% ipython --no-banner

In [1]: import numpy as np

In [2]: import numpy.linalg as la

In [3]: np.set_printoptions(suppress=True, linewidth=100)

In [4]: tidy = lambda a: np.round(a, 2) + 0

In [5]: Q, _ = la.qr(np.array([[-0.8, -1.1, 0.8, 0.2, 1.2],
   ...:     [1.1, -1.5, 0.7, 2.1, -2.3],
   ...:     [0.8, -0.7, -2.0, 0.8, 0.8],
   ...:     [0.3, -1.1, -0.5, 0.7, 2.0],
   ...:     [0.6, 0.1, 0.3, -1.7, 0.6]]))

In [6]: J = Q[:, :5]

In [7]: tidy(J)
Out[7]: 
array([[-0.47, -0.74,  0.07, -0.31,  0.36],
       [ 0.64, -0.43,  0.5 ,  0.35,  0.14],
       [ 0.47, -0.13, -0.77, -0.08,  0.41],
       [ 0.17, -0.45, -0.24, -0.2 , -0.82],
       [ 0.35,  0.21,  0.31, -0.86,  0.08]])

In [8]: tidy(J[:, 2] @ J[:, 4])
Out[8]: np.float64(0.0)

In [9]: tidy(la.pinv(J))
Out[9]: 
array([[-0.47,  0.64,  0.47,  0.17,  0.35],
       [-0.74, -0.43, -0.13, -0.45,  0.21],
       [ 0.07,  0.5 , -0.77, -0.24,  0.31],
       [-0.31,  0.35, -0.08, -0.2 , -0.86],
       [ 0.36,  0.14,  0.41, -0.82,  0.08]])

In [10]: tidy(la.svd(J, compute_uv=False))
Out[10]: array([1., 1., 1., 1., 1.])

In [11]: proj = np.triu(np.array([[2, 0, 2, -2, 1],
    ...:     [-3, -2, -2, 1, 0],
    ...:     [2, 0, -1, -3, 2],
    ...:     [0, -2, 2, 3, 0],
    ...:     [2, 3, 0, 1, 2]]), 1) + np.eye(5)

In [12]: Y = proj @ J @ la.inv(proj)

In [13]: la.matrix_rank(Y)
Out[13]: np.int64(5)

In [14]: tidy(la.det(Y))
Out[14]: np.float64(1.0)

In [15]: tidy(np.trace(Y)), tidy(np.trace(J))
Out[15]: (np.float64(-1.79), np.float64(-1.79))

In [16]: f = np.array([1, 1])

In [17]: tidy(np.correlate(J[3], J[0], "full"))
Out[17]: array([ 0.06, -0.22,  0.07, -0.16,  0.  ,  0.63,  0.2 ,  0.7 ,  0.38])

In [18]: tidy(np.polyval(f, J[3]))
Out[18]: array([1.17, 0.55, 0.76, 0.8 , 0.18])

In [19]: tidy(np.convolve(J[3], f))
Out[19]: array([ 0.17, -0.28, -0.69, -0.44, -1.02, -0.82])

In [20]: A = np.load("w.npy")

In [21]: A
Out[21]: 
array([[-1, -4, -1, -2,  0,  0,  4,  5],
       [ 5, 39,  3,  3,  0,  2, -5, -4],
       [-5,  5, 36,  4,  0,  1,  5,  0],
       [ 5,  1,  4, 44,  3,  3, -3, -3],
       [ 1, -5,  5,  2, 59,  4, -4,  1],
       [-1,  1,  3, -4,  2, 65,  4,  1],
       [-2,  2,  2,  0, -5, -5, 44,  1],
       [-5,  3,  2,  1, -1,  0, -5, 17]])

In [22]: vec = np.array([2, 2, 2, 1, 0, 2, 2, 0])

In [23]: rhs = A @ vec

In [24]: rhs
Out[24]: array([ -6,  91,  88,  64,   4, 140,  82,  -9])

In [25]: tidy(la.solve(A.T, A[4]))
Out[25]: array([0., 0., 0., 0., 1., 0., 0., 0.])

In [26]: U, sv, Vh = la.svd(A)

In [27]: tidy(sv)
Out[27]: array([67.12, 59.76, 47.62, 45.4 , 38.76, 32.06, 18.25,  0.97])

In [28]: Y = U[:, :7] @ np.diag(sv[:7]) @ Vh[:7]

In [29]: tidy(la.norm(A - Y, 2)), tidy(sv[7])
Out[29]: (np.float64(0.97), np.float64(0.97))

In [30]: tidy(np.abs(A - Y).max())
Out[30]: np.float64(0.88)

In [31]: la.matrix_rank(Y)
Out[31]: np.int64(7)

In [32]: tidy(la.norm(A - Y) / la.norm(A))
Out[32]: np.float64(0.01)

In [33]: arr = np.load("x.npy")

In [34]: arr
Out[34]: 
array([[1, 0, 0, 0, 0, 0],
       [0, 1, 0, 0, 0, 0],
       [1, 1, 1, 0, 0, 0],
       [0, 1, 1, 1, 0, 0],
       [1, 1, 2, 1, 1, 0],
       [1, 2, 2, 2, 0, 1]])

In [35]: vec = np.array([1, 2, 0, -2, 1, -1])

In [36]: rhs = arr @ vec

In [37]: b, lr = np.zeros(6), 1 / la.norm(arr, 2) ** 2

In [38]: for i in range(15):
    ...:     b -= lr * arr.T @ (arr @ b - rhs)
    ...:     if i % 5 == 0: print(i, round(la.norm(arr @ b - rhs), 2))
    ...: 
0 3.42
5 2.57
10 1.99

In [39]: tidy(b)
Out[39]: array([ 0.95,  0.83,  0.3 , -0.99,  0.34, -0.57])

In [40]: tidy(la.cond(arr))
Out[40]: np.float64(15.18)

In [41]: T = np.stack([arr, 5 * arr, arr[::-1]])

In [42]: T.shape
Out[42]: (3, 6, 6)

In [43]: arr @ arr
Out[43]: 
array([[1, 0, 0, 0, 0, 0],
       [0, 1, 0, 0, 0, 0],
       [2, 2, 1, 0, 0, 0],
       [1, 3, 2, 1, 0, 0],
       [4, 5, 5, 2, 1, 0],
       [4, 8, 6, 4, 0, 1]])

In [44]: la.matrix_rank(arr - arr[0, 0] * np.eye(6))
Out[44]: np.int64(4)

In [45]: [int(la.matrix_rank(la.matrix_power(arr, p))) for p in range(1, 7)]
Out[45]: [6, 6, 6, 6, 6, 6]

In [46]: (arr - arr.T) / 2
Out[46]: 
array([[ 0. ,  0. , -0.5,  0. , -0.5, -0.5],
       [ 0. ,  0. , -0.5, -0.5, -0.5, -1. ],
       [ 0.5,  0.5,  0. , -0.5, -1. , -1. ],
       [ 0. ,  0.5,  0.5,  0. , -0.5, -1. ],
       [ 0.5,  0.5,  1. ,  0.5,  0. ,  0. ],
       [ 0.5,  1. ,  1. ,  1. ,  0. ,  0. ]])

In [47]: arr @ arr
Out[47]: 
array([[1, 0, 0, 0, 0, 0],
       [0, 1, 0, 0, 0, 0],
       [2, 2, 1, 0, 0, 0],
       [1, 3, 2, 1, 0, 0],
       [4, 5, 5, 2, 1, 0],
       [4, 8, 6, 4, 0, 1]])

In [48]: np.trace(arr)
Out[48]: np.int64(6)

In [49]: (arr + arr.T) / 2
Out[49]: 
array([[1. , 0. , 0.5, 0. , 0.5, 0.5],
       [0. , 1. , 0.5, 0.5, 0.5, 1. ],
       [0.5, 0.5, 1. , 0.5, 1. , 1. ],
       [0. , 0.5, 0.5, 1. , 0.5, 1. ],
       [0.5, 0.5, 1. , 0.5, 1. , 0. ],
       [0.5, 1. , 1. , 1. , 0. , 1. ]])

In [50]: tidy(np.sort(np.abs(la.eigvals(arr))))
Out[50]: array([1., 1., 1., 1., 1., 1.])

In [51]: la.matrix_power(arr, 4)
Out[51]: 
array([[ 1,  0,  0,  0,  0,  0],
       [ 0,  1,  0,  0,  0,  0],
       [ 4,  4,  1,  0,  0,  0],
       [ 6, 10,  4,  1,  0,  0],
       [20, 26, 14,  4,  1,  0],
       [24, 40, 20,  8,  0,  1]])
